>>> import numpy as np
>>> np.set_printoptions(precision=2, suppress=True, linewidth=120, floatmode="fixed")
>>> def tidy(a):
...     return np.round(a, 2) + 0
... 
>>> arr = np.loadtxt("out2.csv", delimiter=",")
>>> print(arr)
[[0.00 0.00 0.00 2.00 0.00 1.00 0.00 1.00 2.00]
 [0.00 0.00 0.00 0.00 1.00 1.00 1.00 2.00 0.00]
 [0.00 0.00 0.00 0.00 1.00 2.00 1.00 1.00 0.00]
 [2.00 0.00 0.00 0.00 0.00 0.00 0.00 0.00 0.00]
 [0.00 1.00 1.00 0.00 0.00 0.00 0.00 0.00 0.00]
 [1.00 1.00 2.00 0.00 0.00 0.00 0.00 0.00 0.00]
 [0.00 1.00 1.00 0.00 0.00 0.00 0.00 0.00 0.00]
 [1.00 2.00 1.00 0.00 0.00 0.00 0.00 0.00 0.00]
 [2.00 0.00 0.00 0.00 0.00 0.00 0.00 0.00 0.00]]
>>> U, sigma, vt = np.linalg.svd(arr)
>>> print(tidy(sigma))
[4.00 4.00 2.65 2.65 1.00 1.00 0.00 0.00 0.00]
>>> A2 = U[:, :6] @ np.diag(sigma[:6]) @ vt[:6]
>>> print(tidy(np.linalg.norm(arr - A2) / np.linalg.norm(arr)))
0.0
>>> print(np.linalg.matrix_rank(A2))
6
>>> print(np.linalg.matrix_rank(arr, rtol=0.05))
6
>>> print(tidy(np.linalg.norm(arr - A2, 2)), tidy(sigma[6]))
0.0 0.0
>>> print(tidy(A2))
[[0.00 0.00 0.00 2.00 0.00 1.00 0.00 1.00 2.00]
 [0.00 0.00 0.00 0.00 1.00 1.00 1.00 2.00 0.00]
 [0.00 0.00 0.00 0.00 1.00 2.00 1.00 1.00 0.00]
 [2.00 0.00 0.00 0.00 0.00 0.00 0.00 0.00 0.00]
 [0.00 1.00 1.00 0.00 0.00 0.00 0.00 0.00 0.00]
 [1.00 1.00 2.00 0.00 0.00 0.00 0.00 0.00 0.00]
 [0.00 1.00 1.00 0.00 0.00 0.00 0.00 0.00 0.00]
 [1.00 2.00 1.00 0.00 0.00 0.00 0.00 0.00 0.00]
 [2.00 0.00 0.00 0.00 0.00 0.00 0.00 0.00 0.00]]
>>> u, g = arr[1], arr[5]
>>> print(u @ g)
0.0
>>> print(u @ u)
7.0
>>> p = (u @ g) / (u @ u) * u
>>> print(np.linalg.matrix_rank(np.outer(u, g)))
1
>>> print(np.outer(u, g))
[[0.00 0.00 0.00 0.00 0.00 0.00 0.00 0.00 0.00]
 [0.00 0.00 0.00 0.00 0.00 0.00 0.00 0.00 0.00]
 [0.00 0.00 0.00 0.00 0.00 0.00 0.00 0.00 0.00]
 [0.00 0.00 0.00 0.00 0.00 0.00 0.00 0.00 0.00]
 [1.00 1.00 2.00 0.00 0.00 0.00 0.00 0.00 0.00]
 [1.00 1.00 2.00 0.00 0.00 0.00 0.00 0.00 0.00]
 [1.00 1.00 2.00 0.00 0.00 0.00 0.00 0.00 0.00]
 [2.00 2.00 4.00 0.00 0.00 0.00 0.00 0.00 0.00]
 [0.00 0.00 0.00 0.00 0.00 0.00 0.00 0.00 0.00]]
>>> print(p)
[0.00 0.00 0.00 0.00 0.00 0.00 0.00 0.00 0.00]
